>>> import numpy as np
>>> np.set_printoptions(precision=2, suppress=True, linewidth=160, sign=" ")
>>> Y = np.array([[2, 2], [3, 3], [2, 3], [3, 0]])
>>> basis = np.array([[1, 0, 0, 1, 0, 2, 1], [2, 0, 1, 2, 0, 0, 0]])
>>> K = Y @ basis
>>> K
array([[ 6,  0,  2,  6,  0,  4,  2],
       [ 9,  0,  3,  9,  0,  6,  3],
       [ 8,  0,  3,  8,  0,  4,  2],
       [ 3,  0,  0,  3,  0,  6,  3]])
>>> rk = np.linalg.matrix_rank(K)
>>> rk
np.int64(2)
>>> ns = np.linalg.svd(K)[2][rk:].T
>>> np.linalg.matrix_rank(K.T @ K), np.linalg.matrix_rank(K @ K.T)
(np.int64(2), np.int64(2))
>>> ns.shape
(7, 5)
>>> [int(np.linalg.matrix_rank(K[:i])) for i in range(1, len(K) + 1)]
[1, 1, 2, 2]
>>> np.allclose(K @ ns, 0)
True
>>> [int(np.linalg.matrix_rank(K[:, :j + 1])) for j in range(7)]
[1, 1, 2, 2, 2, 2, 2]
>>> np.round(K @ ns, 2) + 0
array([[ 0.,  0.,  0.,  0.,  0.],
       [ 0.,  0.,  0.,  0.,  0.],
       [ 0.,  0.,  0.,  0.,  0.],
       [ 0.,  0.,  0.,  0.,  0.]])
>>> blk = np.stack([K, -1 * K, K[::-1]])
>>> np.linalg.matrix_rank(blk.reshape(3, -1))
np.int64(2)
>>> np.linalg.matrix_rank(blk)
array([ 2,  2,  2])
>>> (blk @ K.T).shape
(3, 4, 4)
>>> np.einsum("bij,cij->bc", blk, blk)
array([[ 532, -532,  498],
       [-532,  532, -498],
       [ 498, -498,  532]])
>>> [round(float(x), 2) for x in np.linalg.svd(K, compute_uv=False)[:3]]
[22.64, 4.4, 0.0]
>>> np.linalg.cond(K) > 100
np.True_
>>> np.linalg.matrix_rank(K, rtol=0.1)
np.int64(2)
>>> np.argsort(-np.linalg.norm(K, axis=0).round(6), kind="stable")[:3]
array([ 0,  3,  5])
>>> theta = np.radians(90)
>>> Rm = np.eye(7)
>>> Rm[3, 3] = Rm[2, 2] = np.cos(theta)
>>> Rm[3, 2], Rm[2, 3] = -np.sin(theta), np.sin(theta)
>>> Rm.round(2) + 0
array([[ 1.,  0.,  0.,  0.,  0.,  0.,  0.],
       [ 0.,  1.,  0.,  0.,  0.,  0.,  0.],
       [ 0.,  0.,  0.,  1.,  0.,  0.,  0.],
       [ 0.,  0., -1.,  0.,  0.,  0.,  0.],
       [ 0.,  0.,  0.,  0.,  1.,  0.,  0.],
       [ 0.,  0.,  0.,  0.,  0.,  1.,  0.],
       [ 0.,  0.,  0.,  0.,  0.,  0.,  1.]])
>>> Y = K @ Rm.T
>>> np.round(np.linalg.svd(K, compute_uv=False), 2) + 0, np.round(np.linalg.svd(Y, compute_uv=False), 2) + 0
(array([ 22.64,   4.4 ,   0.  ,   0.  ]), array([ 22.64,   4.4 ,   0.  ,   0.  ]))
>>> np.allclose(K @ K.T, Y @ Y.T)
True
>>> np.allclose(np.linalg.norm(K, axis=1), np.linalg.norm(Y, axis=1))
True
>>> data = np.loadtxt("sample11.csv", delimiter=",")
>>> data
array([[ 1., -1., -1.,  1., -1.,  1.,  1., -1.],
       [ 1., -1.,  1., -1.,  1., -1.,  1., -1.],
       [ 1.,  1., -1., -1.,  1.,  1., -1., -1.],
       [ 1.,  1.,  1.,  1., -1., -1., -1., -1.],
       [ 1., -1., -1.,  1.,  1., -1., -1.,  1.],
       [ 1.,  1.,  1.,  1.,  1.,  1.,  1.,  1.],
       [ 1.,  1., -1., -1., -1., -1.,  1.,  1.],
       [ 1., -1.,  1., -1., -1.,  1., -1.,  1.]])
>>> theta = np.radians(15)
>>> Rm = np.eye(8)
>>> Rm[3, 3] = Rm[1, 1] = np.cos(theta)
>>> Rm[3, 1], Rm[1, 3] = -np.sin(theta), np.sin(theta)
>>> Rm
array([[ 1.  ,  0.  ,  0.  ,  0.  ,  0.  ,  0.  ,  0.  ,  0.  ],
       [ 0.  ,  0.97,  0.  ,  0.26,  0.  ,  0.  ,  0.  ,  0.  ],
       [ 0.  ,  0.  ,  1.  ,  0.  ,  0.  ,  0.  ,  0.  ,  0.  ],
       [ 0.  , -0.26,  0.  ,  0.97,  0.  ,  0.  ,  0.  ,  0.  ],
       [ 0.  ,  0.  ,  0.  ,  0.  ,  1.  ,  0.  ,  0.  ,  0.  ],
       [ 0.  ,  0.  ,  0.  ,  0.  ,  0.  ,  1.  ,  0.  ,  0.  ],
       [ 0.  ,  0.  ,  0.  ,  0.  ,  0.  ,  0.  ,  1.  ,  0.  ],
       [ 0.  ,  0.  ,  0.  ,  0.  ,  0.  ,  0.  ,  0.  ,  1.  ]])
>>> Y = data @ Rm.T
>>> np.abs(Y - data).max(axis=0)
array([ 0.  ,  0.29,  0.  ,  0.29,  0.  ,  0.  ,  0.  ,  0.  ])
>>> np.allclose(np.linalg.norm(data, axis=1), np.linalg.norm(Y, axis=1))
True
>>> np.allclose(data @ data.T, Y @ Y.T)
True
